In [1]: import numpy as np

In [2]: np.set_printoptions(precision=2, suppress=True, linewidth=140)

In [3]: K = np.loadtxt("x.csv", delimiter=",")

In [4]: print(K)
[[ 2. -2.  0.  8.]
 [-2. 10.  4. -4.]
 [ 0.  4.  2.  2.]
 [ 8. -4.  2. 34.]]

In [5]: P = np.triu(np.array([[-3, -3, -3, -1], [-3, 1, 2, -2], [-1, 2, 0, 0], [0, -2, -2, -1]]), 1) + np.eye(4)

In [6]: Y = P @ K @ np.linalg.inv(P)

In [7]: print(Y)
[[   0.  -40.   60. -100.]
 [ -18.  -28.    6. -142.]
 [   0.    4.   -6.   10.]
 [   8.   20.  -14.   82.]]

In [8]: print(round(np.linalg.det(Y), 2))
-0.0

In [9]: W0 = np.load("arr.npy")

In [10]: print(W0)
[[-3. -2.  0.  0.  0.]
 [-2.  2. -2.  0.  0.]
 [ 0. -2. -2. -2.  0.]
 [ 0.  0. -2. -1. -2.]
 [ 0.  0.  0. -2. -1.]]

In [11]: evals, evecs = np.linalg.eigh(W0)

In [12]: print(np.abs(evecs[:, -1]))
[0.26 0.85 0.39 0.21 0.09]

In [13]: print(np.abs(evecs[:, -1]).round(6).argmax())
1

In [14]: print(np.linalg.svd(W0, compute_uv=False))
[4.59 3.56 3.52 1.73 1.36]

In [15]: print(np.round(evecs.T @ evecs, 2) + 0)
[[1. 0. 0. 0. 0.]
 [0. 1. 0. 0. 0.]
 [0. 0. 1. 0. 0.]
 [0. 0. 0. 1. 0.]
 [0. 0. 0. 0. 1.]]

In [16]: print(np.unique(evals.round(6) + 0, return_counts=True)[1])
[1 1 1 1 1]

In [17]: print(np.linalg.eigvalsh(W0 @ W0))
[ 1.86  3.   12.38 12.65 21.1 ]

In [18]: print(np.round(evecs @ np.diag(evals) @ evecs.T, 2) + 0)
[[-3. -2.  0.  0.  0.]
 [-2.  2. -2.  0.  0.]
 [ 0. -2. -2. -2.  0.]
 [ 0.  0. -2. -1. -2.]
 [ 0.  0.  0. -2. -1.]]

In [19]: print(round(evals.sum(), 2), np.trace(W0))
-5.0 -5.0

In [20]: print(evals)
[-4.59 -3.56 -1.73  1.36  3.52]

In [21]: print(np.linalg.matrix_power(W0, 4))
[[189.  50. 100.  32.  16.]
 [ 50. 164.  32.  84.  16.]
 [100.  32. 212. 142.  92.]
 [ 32.  84. 142. 149.  80.]
 [ 16.  16.  92.  80.  57.]]

In [22]: print(np.trace(W0))
-5.0

In [23]: print(np.round(np.abs(np.linalg.eigvals(W0)).max(), 2))
4.59

In [24]: P = np.triu(np.array([[-1, 1, -1, 2, 0],
    ...:     [-2, -2, 3, 0, 3],
    ...:     [0, 3, -1, 3, -3],
    ...:     [-1, -1, -2, 3, 3],
    ...:     [-2, -2, 0, 0, 2]]), 1) + np.eye(5)

In [25]: Y = P @ W0 @ np.linalg.inv(P)

In [26]: print(Y)
[[  -5.    7.  -30.  100. -415.]
 [  -2.   -2.   -4.    4.  -21.]
 [   0.   -2.   -2.    7.  -24.]
 [   0.    0.   -2.   -1.   -8.]
 [   0.    0.    0.   -2.    5.]]

In [27]: print(np.trace(Y), np.trace(W0))
-5.0 -5.0

In [28]: print(P @ W0 - W0 @ P)
[[ -2.   7.  -1.   6.   2.]
 [  0.  -4. -14.  -2. -15.]
 [  0.   0.   0.   9.   3.]
 [  0.   0.   0.   0.  -6.]
 [  0.   0.   0.   0.   6.]]

In [29]: print(round(np.linalg.det(Y), 2))
-136.0

In [30]: rng = np.random.default_rng(102144)

In [31]: idx = rng.integers(0, 2, 3)

In [32]: X = (idx[:, None] == idx) * 5 + np.eye(3)

In [33]: print(X)
[[6. 0. 0.]
 [0. 6. 5.]
 [0. 5. 6.]]

In [34]: P = np.triu(np.array([[-3, 3, 9], [-2, -5, 4], [0, 5, 2]]), 1) + np.eye(3)

In [35]: Y = P @ X @ np.linalg.inv(P)

In [36]: print(P @ X - X @ P)
[[  0.  45.  15.]
 [  0.  20.   0.]
 [  0.   0. -20.]]

In [37]: print(np.trace(Y), np.trace(X))
18.0 18.0

In [38]: O, _ = np.linalg.qr(np.array([[-0.1, 0.3, 0.9],
    ...:     [-0.1, 1.2, 0.3],
    ...:     [1.5, -1.2, 2.0],
    ...:     [0.4, -1.8, -0.3]]))

In [39]: m1 = O @ O.T

In [40]: print(m1)
[[ 0.97 -0.13  0.02 -0.1 ]
 [-0.13  0.41  0.08 -0.47]
 [ 0.02  0.08  0.99  0.06]
 [-0.1  -0.47  0.06  0.63]]

In [41]: evals, evecs = np.linalg.eigh(m1)

In [42]: vec = np.array([1, 2, 2, 3])

In [43]: print(np.round(vec @ m1 @ vec / (vec @ vec), 2), np.round(evals[0], 2), np.round(evals[-1], 2))
0.38 0.0 1.0

In [44]: print(evecs * np.abs(evals) @ evecs.T)
[[ 0.97 -0.13  0.02 -0.1 ]
 [-0.13  0.41  0.08 -0.47]
 [ 0.02  0.08  0.99  0.06]
 [-0.1  -0.47  0.06  0.63]]

In [45]: print(evecs * np.maximum(evals, 0) @ evecs.T)
[[ 0.97 -0.13  0.02 -0.1 ]
 [-0.13  0.41  0.08 -0.47]
 [ 0.02  0.08  0.99  0.06]
 [-0.1  -0.47  0.06  0.63]]

In [46]: Y = m1 / np.sqrt((m1 ** 2).mean(axis=1, keepdims=True))

In [47]: print(np.linalg.matrix_rank(Y) == np.linalg.matrix_rank(m1))
True

In [48]: print(m1 - m1.mean(axis=1, keepdims=True))
[[ 0.78 -0.32 -0.17 -0.29]
 [-0.1   0.44  0.1  -0.44]
 [-0.27 -0.21  0.7  -0.23]
 [-0.13 -0.5   0.03  0.6 ]]

In [49]: A = np.array([[-2.0, -0.9, -0.5], [0.0, 0.6, 0.6], [-0.1, 1.0, -0.6]])

In [50]: A[1] = A[2] + 0.3 * rng.normal(size=3)

In [51]: print(A)
[[-2.   -0.9  -0.5 ]
 [-0.21  0.98 -0.9 ]
 [-0.1   1.   -0.6 ]]

In [52]: Y = np.linalg.inv(A)

In [53]: print(np.round(A @ Y, 2) + 0)
[[1. 0. 0.]
 [0. 1. 0.]
 [0. 0. 1.]]

In [54]: print(round(float(np.linalg.slogdet(A)[0]), 2))
-1.0

In [55]: print(np.allclose(Y, A.T))
False

In [56]: f = np.array([1, 3])

In [57]: print(np.convolve(A[0], f))
[-2.  -6.9 -3.2 -1.5]

In [58]: print(np.correlate(A[0], A[2], "full"))
[ 1.2  -1.46 -0.4  -0.41  0.05]

In [59]: print(np.argsort(-np.linalg.norm(A, axis=0).round(6), kind="stable")[:3])
[0 1 2]

In [60]: print(round(np.log10(np.linalg.cond(A))))
1

In [61]: print([round(float(x), 2) for x in np.linalg.svd(A, compute_uv=False)[:3]])
[2.26, 1.76, 0.14]

In [62]: print(np.linalg.matrix_rank(A, rtol=0.1))
2

In [63]: print(np.linalg.cond(A) > 100)
False

In [64]: vec = np.array([1, -2, -1])

In [65]: y = A @ vec

In [66]: print(y)
[ 0.3  -1.26 -1.5 ]

In [67]: print(np.linalg.solve(A, y))
[ 1. -2. -1.]

In [68]: print(np.linalg.solve(A.T, A[0]))
[1. 0. 0.]

In [69]: print(np.linalg.solve(A, 5 * y))
[  5. -10.  -5.]

In [70]: print(np.linalg.solve(A, A[:, 0]))
[1. 0. 0.]

In [71]: arr = np.loadtxt("layer18.csv", delimiter=",")

In [72]: print(arr)
[[-0.35 -0.55  0.76]
 [ 0.93 -0.1   0.35]
 [-0.12  0.83  0.55]]

In [73]: idx = rng.permutation(3)

In [74]: print(idx)
[0 2 1]

In [75]: Y = arr[idx][:, idx]

In [76]: print(np.allclose(Y, arr))
False

In [77]: print(np.round(np.trace(Y), 2))
0.1

In [78]: print(np.diag(Y))
[-0.35  0.55 -0.1 ]

In [79]: print((arr - arr.T) / 2)
[[ 0.   -0.74  0.44]
 [ 0.74  0.   -0.24]
 [-0.44  0.24  0.  ]]

In [80]: print(np.linalg.matrix_power(arr, 4))
[[-0.21 -0.62  0.76]
 [ 0.96  0.01  0.28]
 [-0.18  0.79  0.59]]

In [81]: print(np.sort(np.abs(np.linalg.eigvals(arr))))
[1. 1. 1.]

In [82]: print(np.allclose(arr, arr.T))
False
